% python3 -q
>>> import numpy as np
>>> np.set_printoptions(precision=2, suppress=True, linewidth=120)
>>> rng = np.random.default_rng(622)
>>> A = np.triu(rng.random((4, 4)) < 0.6, 1).astype(int)
>>> A = A + A.T
>>> A
array([[0, 1, 1, 0],
       [1, 0, 0, 1],
       [1, 0, 0, 1],
       [0, 1, 1, 0]])
>>> left, sig, vt = np.linalg.svd(A)
>>> sig.round(2) + 0
array([2., 2., 0., 0.])
>>> np.argmax(sig[:-1] / (sig[1:] + 1e-6)) + 1
np.int64(2)
>>> B = left[:, :2] @ np.diag(sig[:2]) @ vt[:2]
>>> print(np.linalg.matrix_rank(A, rtol=0.05))
2
>>> np.round(np.abs(A - B).max(), 2)
np.float64(0.0)
>>> rank = np.linalg.matrix_rank(A)
>>> print(rank)
2
>>> null = np.linalg.svd(A)[2][rank:].T
>>> [int(np.linalg.matrix_rank(np.delete(A, i, axis=0))) for i in range(4)]
[2, 2, 2, 2]
>>> print(np.round(A @ null, 2) + 0)
[[0. 0.]
 [0. 0.]
 [0. 0.]
 [0. 0.]]
>>> B = np.array([[-7, -7, -9], [-1, -3, 5]])
>>> C = np.kron(B, A)
>>> print(np.linalg.matrix_rank(C))
4
>>> vec = np.array([-2, 2, 1, 0])
>>> h1 = np.maximum(A @ vec, 0)
>>> A * (h1 > 1e-9)[:, None]
array([[0, 1, 1, 0],
       [0, 0, 0, 0],
       [0, 0, 0, 0],
       [0, 1, 1, 0]])
>>> print(np.maximum(A @ (3 * vec), 0))
[9 0 0 9]
>>> A.T @ h1
array([0, 6, 6, 0])
>>> print(np.maximum(A @ vec, 0) - np.maximum(-A @ vec, 0))
[ 3 -2 -2  3]
>>> np.tanh(A @ vec)
array([ 1.  , -0.96, -0.96,  1.  ])
>>> B = np.array([[-0.9], [-1.1], [0.6], [0.6]])
>>> C = np.array([[0.4, -0.1]])
>>> M = B @ C
>>> print(M)
[[-0.36  0.09]
 [-0.44  0.11]
 [ 0.24 -0.06]
 [ 0.24 -0.06]]
>>> # row 3 repeats row 2
>>> left, sig, vt = np.linalg.svd(M)
>>> vecs = vt[:(sig > 1e-8).sum()]
>>> vec = M[3] + 4 * M[1] + rng.integers(2) * np.eye(2)[1]
>>> vec
array([-1.52,  0.38])
>>> np.diag(vecs.T @ vecs)
array([0.94, 0.06])
>>> np.allclose(vecs.T @ vecs @ vec, vec)
True
>>> B = np.array([[-5, -7], [3, 8]])
>>> M @ B
array([[ 2.07,  3.24],
       [ 2.53,  3.96],
       [-1.38, -2.16],
       [-1.38, -2.16]])
>>> B.T @ M.T
array([[ 2.07,  2.53, -1.38, -1.38],
       [ 3.24,  3.96, -2.16, -2.16]])
>>> print(np.linalg.cond(M) > 100)
True
>>> left, sig, vt = np.linalg.svd(M)
>>> sig.round(2) + 0
array([0.68, 0.  ])
>>> B = left[:, :1] @ np.diag(sig[:1]) @ vt[:1]
>>> B
array([[-0.36,  0.09],
       [-0.44,  0.11],
       [ 0.24, -0.06],
       [ 0.24, -0.06]])
>>> round(np.linalg.norm(M - B, 2), 2), round(sig[1], 2)
(np.float64(0.0), np.float64(0.0))
>>> round(np.abs(M - B).max(), 2)
np.float64(0.0)
>>> np.linalg.matrix_rank(B)
np.int64(1)
